$ python3 -q
>>> import numpy as np
>>> np.set_printoptions(precision=2, suppress=True, linewidth=200)
>>> feats = np.array([[6.0, 0.0, 5.0, 0.0],
...     [0.0, 6.0, 0.0, 5.0],
...     [5.0, 0.0, 6.0, 0.0],
...     [0.0, 5.0, 0.0, 6.0]])
>>> feats
array([[6., 0., 5., 0.],
       [0., 6., 0., 5.],
       [5., 0., 6., 0.],
       [0., 5., 0., 6.]])
>>> # symmetric, so the eigenvalues are real
>>> M2 = np.linalg.inv(feats)
>>> round(float(np.linalg.cond(feats)), 2)
11.0
>>> np.linalg.det(feats) * M2
array([[ 66.,   0., -55.,   0.],
       [  0.,  66.,   0., -55.],
       [-55.,   0.,  66.,   0.],
       [  0., -55.,   0.,  66.]])
>>> np.round(feats @ M2, 2) + 0
array([[1., 0., 0., 0.],
       [0., 1., 0., 0.],
       [0., 0., 1., 0.],
       [0., 0., 0., 1.]])
>>> (np.abs(M2) > 1e-9).astype(int)
array([[1, 0, 1, 0],
       [0, 1, 0, 1],
       [1, 0, 1, 0],
       [0, 1, 0, 1]])
>>> np.allclose(M2, feats.T)
False
>>> M2
array([[ 0.55,  0.  , -0.45,  0.  ],
       [ 0.  ,  0.55,  0.  , -0.45],
       [-0.45,  0.  ,  0.55,  0.  ],
       [ 0.  , -0.45,  0.  ,  0.55]])
>>> round(np.linalg.det(feats) * np.linalg.det(M2), 2)
np.float64(1.0)
>>> x = np.ones(4)
>>> for _ in range(7):
...     x = M2 @ x
...     x /= np.linalg.norm(x)
...     print(round(x @ M2 @ x, 2))
... 
0.09
0.09
0.09
0.09
0.09
0.09
0.09
>>> round(np.linalg.eigvalsh(M2)[-1], 2)
np.float64(1.0)
>>> q, vecs = np.linalg.qr(feats[:, :3])[0], np.linalg.qr(feats[:, 3:])[0]
>>> s = np.linalg.svd(q.T @ vecs, compute_uv=False)
>>> round(np.linalg.norm(q @ q.T - vecs @ vecs.T, 2), 2)
np.float64(1.0)
>>> (s > 0.9).sum()
np.int64(1)
>>> np.degrees(np.arccos(s.clip(0, 1)))
array([10.39])
>>> s
array([0.98])
>>> r0 = np.array([2, -3, 0, -3])
>>> M2 = feats + np.outer(r0, np.eye(4)[3])
>>> M2
array([[6., 0., 5., 2.],
       [0., 6., 0., 2.],
       [5., 0., 6., 0.],
       [0., 5., 0., 3.]])
>>> np.linalg.matrix_rank(M2 - feats)
np.int64(1)
>>> round(float(np.linalg.det(M2) / np.linalg.det(feats)), 2), np.round(1 + np.linalg.solve(feats, r0)[3], 2)
(0.73, np.float64(0.73))
>>> A = np.array([[-5, -5, -5, -5],
...     [-4, -1, -4, -1],
...     [-5, -5, -5, -5],
...     [-4, -1, -4, -1]])
>>> A
array([[-5, -5, -5, -5],
       [-4, -1, -4, -1],
       [-5, -5, -5, -5],
       [-4, -1, -4, -1]])
>>> # columns 0 and 2 are equal
>>> np.einsum("ii->", A)
np.int64(-12)
>>> round(np.linalg.det(A[::-1]), 2)
np.float64(0.0)
>>> np.einsum("ij,ji->", A, A)
np.int64(264)
>>> np.round(np.linalg.det(2 * A), 2), round(float(np.linalg.det(A)), 2)
(np.float64(0.0), 0.0)
>>> A.shape
(4, 4)
>>> np.round(np.linalg.svd(A, compute_uv=False), 2) + 0
array([15.93,  3.77,  0.  ,  0.  ])
>>> A.sum(axis=0)
array([-18, -12, -18, -12])
>>> A.sum(axis=1)
array([-20, -10, -20, -10])
>>> np.count_nonzero(A)
np.int64(16)
>>> np.round(np.linalg.norm(A), 2)
np.float64(16.37)
>>> Uu, s, Vt = np.linalg.svd(A)
>>> vecs = Vt[:(s > 1e-8).sum()]
>>> rng = np.random.default_rng(19365)
>>> x = A[0] + 5 * A[1] + rng.integers(2) * np.eye(4)[1]
>>> x
array([-25., -10., -25., -10.])
>>> np.diag(vecs.T @ vecs)
array([0.5, 0.5, 0.5, 0.5])
>>> round(float(np.linalg.norm(x - vecs.T @ vecs @ x)), 2)
0.0
>>> np.allclose(vecs.T @ vecs @ x, x)
True
>>> np.round(vecs.T @ vecs, 2) + 0
array([[0.5, 0. , 0.5, 0. ],
       [0. , 0.5, 0. , 0.5],
       [0.5, 0. , 0.5, 0. ],
       [0. , 0.5, 0. , 0.5]])
>>> m1 = np.array([[-1.0, 0.0, 0.0, 0.0],
...     [0.0, -1.0, 0.0, 0.0],
...     [0.0, 0.0, -1.0, -2.0],
...     [0.0, 0.0, -2.0, -1.0]])
>>> m1
array([[-1.,  0.,  0.,  0.],
       [ 0., -1.,  0.,  0.],
       [ 0.,  0., -1., -2.],
       [ 0.,  0., -2., -1.]])
>>> # 3 blocks once reordered
>>> M2 = np.array([[-2, 1, -3], [-3, -3, 3]])
>>> cent = np.kron(M2, m1)
>>> np.round(np.linalg.norm(cent, 2), 2), np.round(np.linalg.norm(M2, 2) * np.linalg.norm(m1, 2), 2)
(np.float64(16.25), np.float64(16.25))
>>> cent.shape
(8, 12)
>>> q = m1.astype(float).copy()
>>> for j in range(4):
...     q[:, j] -= q[:, :j] @ (q[:, :j].T @ q[:, j])
...     q[:, j] /= np.linalg.norm(q[:, j])
... 
>>> np.round(q.T @ m1, 2) + 0
array([[1.  , 0.  , 0.  , 0.  ],
       [0.  , 1.  , 0.  , 0.  ],
       [0.  , 0.  , 2.24, 1.79],
       [0.  , 0.  , 0.  , 1.34]])
>>> z = rng.permutation(4)
>>> M2 = m1[:, z] * rng.choice([-1, 1], 4)
>>> M2
array([[-0., -1.,  0.,  0.],
       [-0.,  0., -1.,  0.],
       [ 2.,  0.,  0., -1.],
       [ 1.,  0.,  0., -2.]])
>>> Uu, _, Vt = np.linalg.svd(m1.T @ M2)
>>> np.round(np.linalg.lstsq(m1, M2)[0], 2) + 0
array([[ 0.,  1.,  0.,  0.],
       [ 0.,  0.,  1.,  0.],
       [ 0.,  0.,  0.,  1.],
       [-1.,  0.,  0.,  0.]])
>>> np.round(Uu @ Vt, 2) + 0
array([[ 0.,  1.,  0.,  0.],
       [ 0.,  0.,  1.,  0.],
       [ 0.,  0.,  0.,  1.],
       [-1.,  0.,  0.,  0.]])
>>> ev, vecs = np.linalg.eigh(m1)
>>> x = np.array([1, 0, -3, -2])
>>> np.linalg.eigvalsh(m1[1:, 1:])
array([-3., -1.,  1.])
>>> np.abs(m1).sum(axis=1).max(), np.abs(ev).max()
(np.float64(3.0), np.float64(3.0))
>>> [round(float(np.linalg.det(m1[:i, :i])), 2) + 0 for i in range(1, 5)]
[-1.0, 1.0, -1.0, -3.0]
>>> M = np.load("mat.npy")
>>> M
array([[5., 1., 1., 1., 1., 1.],
       [1., 5., 1., 1., 1., 1.],
       [1., 1., 5., 1., 1., 1.],
       [1., 1., 1., 5., 1., 1.],
       [1., 1., 1., 1., 5., 1.],
       [1., 1., 1., 1., 1., 5.]])
>>> # equal to its transpose
>>> np.linalg.cond(A) > 100
np.True_
>>> np.round(np.linalg.norm(A, 2) / np.linalg.norm(A), 2)
np.float64(0.97)
>>> np.linalg.matrix_rank(A, rtol=0.1)
np.int64(2)
>>> C2 = M.T @ M
>>> np.trace(C2), (M ** 2).sum()
(np.float64(180.0), np.float64(180.0))
>>> np.linalg.matrix_rank(C2)
np.int64(6)
>>> np.diag(C2)
array([30., 30., 30., 30., 30., 30.])
>>> np.allclose(M, M.T)
True
>>> (M + M.T) / 2
array([[5., 1., 1., 1., 1., 1.],
       [1., 5., 1., 1., 1., 1.],
       [1., 1., 5., 1., 1., 1.],
       [1., 1., 1., 5., 1., 1.],
       [1., 1., 1., 1., 5., 1.],
       [1., 1., 1., 1., 1., 5.]])
>>> np.sort(np.abs(np.linalg.eigvals(M)))
array([ 4.,  4.,  4.,  4.,  4., 10.])
>>> M @ M
array([[30., 14., 14., 14., 14., 14.],
       [14., 30., 14., 14., 14., 14.],
       [14., 14., 30., 14., 14., 14.],
       [14., 14., 14., 30., 14., 14.],
       [14., 14., 14., 14., 30., 14.],
       [14., 14., 14., 14., 14., 30.]])
>>> np.round(np.linalg.det(M), 2)
np.float64(10240.0)
>>> np.allclose(M @ M.T, M.T @ M)
True
